$ python3 -q
>>> import numpy as np
>>> np.set_printoptions(precision=2, suppress=True, linewidth=100, floatmode="fixed")
>>> E = np.loadtxt("w.csv", delimiter=",")
>>> E
array([[-1.95,  0.00,  0.00,  2.00, -2.00,  2.00, -2.00,  2.00,  2.00,  0.00],
       [-2.00,  3.05, -1.00,  2.00, -1.00, -3.00,  1.00,  3.00,  0.00,  1.00],
       [ 3.00,  2.00,  0.05, -2.00, -1.00,  0.00,  1.00,  0.00,  3.00,  1.00],
       [-2.00, -1.00,  3.00,  0.05, -2.00, -2.00,  1.00, -2.00,  3.00, -3.00],
       [-3.00,  1.00,  0.00,  2.00,  0.05, -2.00, -3.00, -3.00,  2.00,  0.00],
       [-2.00, -2.00, -1.00,  0.00, -2.00,  1.05,  1.00,  0.00, -1.00,  1.00],
       [ 2.00,  1.00, -2.00,  2.00, -2.00, -3.00,  3.05, -2.00, -2.00,  2.00],
       [-3.00,  3.00,  0.00,  2.00,  0.00,  3.00,  3.00, -1.95, -3.00,  1.00],
       [ 2.00, -3.00,  3.00, -2.00,  2.00,  1.00,  3.00, -3.00, -0.95,  0.00],
       [-2.00,  0.00,  0.00,  2.00, -2.00,  2.00, -2.00,  2.00,  2.00,  0.05]])
>>> round(float(np.linalg.norm(E, "nuc")), 2)
52.43
>>> np.round(np.linalg.norm(E[7] - E[4]), 2)
np.float64(9.6)
>>> np.linalg.norm(E, axis=1).argmax()
np.int64(7)
>>> round(float(np.linalg.norm(E) ** 2 / np.linalg.norm(E, 2) ** 2), 2)
3.39
>>> left, sigma, vt = np.linalg.svd(E)
>>> np.argmax(sigma[:-1] / (sigma[1:] + 1e-6)) + 1
np.int64(9)
>>> Y = left[:, :9] @ np.diag(sigma[:9]) @ vt[:9]
>>> Y.round(2) + 0
array([[-1.95,  0.00,  0.00,  2.00, -2.00,  2.00, -2.00,  2.00,  2.00,  0.00],
       [-2.00,  3.05, -1.00,  2.00, -1.00, -3.00,  1.00,  3.00,  0.00,  1.00],
       [ 3.00,  2.00,  0.05, -2.00, -1.00,  0.00,  1.00,  0.00,  3.00,  1.00],
       [-2.00, -1.00,  3.00,  0.05, -2.00, -2.00,  1.00, -2.00,  3.00, -3.00],
       [-3.00,  1.00,  0.00,  2.00,  0.05, -2.00, -3.00, -3.00,  2.00,  0.00],
       [-2.00, -2.00, -1.00,  0.00, -2.00,  1.05,  1.00,  0.00, -1.00,  1.00],
       [ 2.00,  1.00, -2.00,  2.00, -2.00, -3.00,  3.05, -2.00, -2.00,  2.00],
       [-3.00,  3.00,  0.00,  2.00,  0.00,  3.00,  3.00, -1.95, -3.00,  1.00],
       [ 2.00, -3.00,  3.00, -2.00,  2.00,  1.00,  3.00, -3.00, -0.95,  0.00],
       [-2.00,  0.00,  0.00,  2.00, -2.00,  2.00, -2.00,  2.00,  2.00,  0.05]])
>>> np.linalg.matrix_rank(Y)
np.int64(9)
>>> round(np.abs(E - Y).max(), 2)
np.float64(0.0)
>>> np.linalg.matrix_rank(E, rtol=0.05)
np.int64(9)
>>> np.round(np.linalg.norm(E - Y, 2), 2), round(float(sigma[9]), 2)
(np.float64(0.01), 0.01)
>>> np.allclose(E @ E.T, E.T @ E)
False
>>> np.linalg.determinant(E)
Traceback (most recent call last):
  File "<python-input-17>", line 1, in <module>
    np.linalg.determinant(E)
    ^^^^^^^^^^^^^^^^^^^^^
AttributeError: module 'numpy.linalg' has no attribute 'determinant'
>>> E.inv()
Traceback (most recent call last):
  File "<python-input-18>", line 1, in <module>
    E.inv()
    ^^^^^
AttributeError: 'numpy.ndarray' object has no attribute 'inv'
>>> np.trace(E)
np.float64(2.5)
>>> E.shape
(10, 10)
>>> np.linalg.svd(E, compute_uv=False)
array([10.55,  9.02,  7.52,  7.37,  5.19,  4.66,  4.12,  2.16,  1.83,  0.01])
>>> np.diff(E, axis=0)
array([[-0.05,  3.05, -1.00,  0.00,  1.00, -5.00,  3.00,  1.00, -2.00,  1.00],
       [ 5.00, -1.05,  1.05, -4.00,  0.00,  3.00,  0.00, -3.00,  3.00,  0.00],
       [-5.00, -3.00,  2.95,  2.05, -1.00, -2.00,  0.00, -2.00,  0.00, -4.00],
       [-1.00,  2.00, -3.00,  1.95,  2.05,  0.00, -4.00, -1.00, -1.00,  3.00],
       [ 1.00, -3.00, -1.00, -2.00, -2.05,  3.05,  4.00,  3.00, -3.00,  1.00],
       [ 4.00,  3.00, -1.00,  2.00,  0.00, -4.05,  2.05, -2.00, -1.00,  1.00],
       [-5.00,  2.00,  2.00,  0.00,  2.00,  6.00, -0.05,  0.05, -1.00, -1.00],
       [ 5.00, -6.00,  3.00, -4.00,  2.00, -2.00,  0.00, -1.05,  2.05, -1.00],
       [-4.00,  3.00, -3.00,  4.00, -4.00,  1.00, -5.00,  5.00,  2.95,  0.05]])
>>> np.linalg.matrix_rank(E)
np.int64(10)
>>> E.sum(axis=0)
array([-8.95,  4.05,  2.05,  8.05, -9.95, -0.95,  6.05, -4.95,  5.05,  3.05])
>>> E - E[0]
array([[ 0.00,  0.00,  0.00,  0.00,  0.00,  0.00,  0.00,  0.00,  0.00,  0.00],
       [-0.05,  3.05, -1.00,  0.00,  1.00, -5.00,  3.00,  1.00, -2.00,  1.00],
       [ 4.95,  2.00,  0.05, -4.00,  1.00, -2.00,  3.00, -2.00,  1.00,  1.00],
       [-0.05, -1.00,  3.00, -1.95,  0.00, -4.00,  3.00, -4.00,  1.00, -3.00],
       [-1.05,  1.00,  0.00,  0.00,  2.05, -4.00, -1.00, -5.00,  0.00,  0.00],
       [-0.05, -2.00, -1.00, -2.00,  0.00, -0.95,  3.00, -2.00, -3.00,  1.00],
       [ 3.95,  1.00, -2.00,  0.00,  0.00, -5.00,  5.05, -4.00, -4.00,  2.00],
       [-1.05,  3.00,  0.00,  0.00,  2.00,  1.00,  5.00, -3.95, -5.00,  1.00],
       [ 3.95, -3.00,  3.00, -4.00,  4.00, -1.00,  5.00, -5.00, -2.95,  0.00],
       [-0.05,  0.00,  0.00,  0.00,  0.00,  0.00,  0.00,  0.00,  0.00,  0.05]])
>>> np.linalg.rank(E)
Traceback (most recent call last):
  File "<python-input-26>", line 1, in <module>
    np.linalg.rank(E)
    ^^^^^^^^^^^^^^
AttributeError: module 'numpy.linalg' has no attribute 'rank'
>>> np.count_nonzero(E)
np.int64(85)
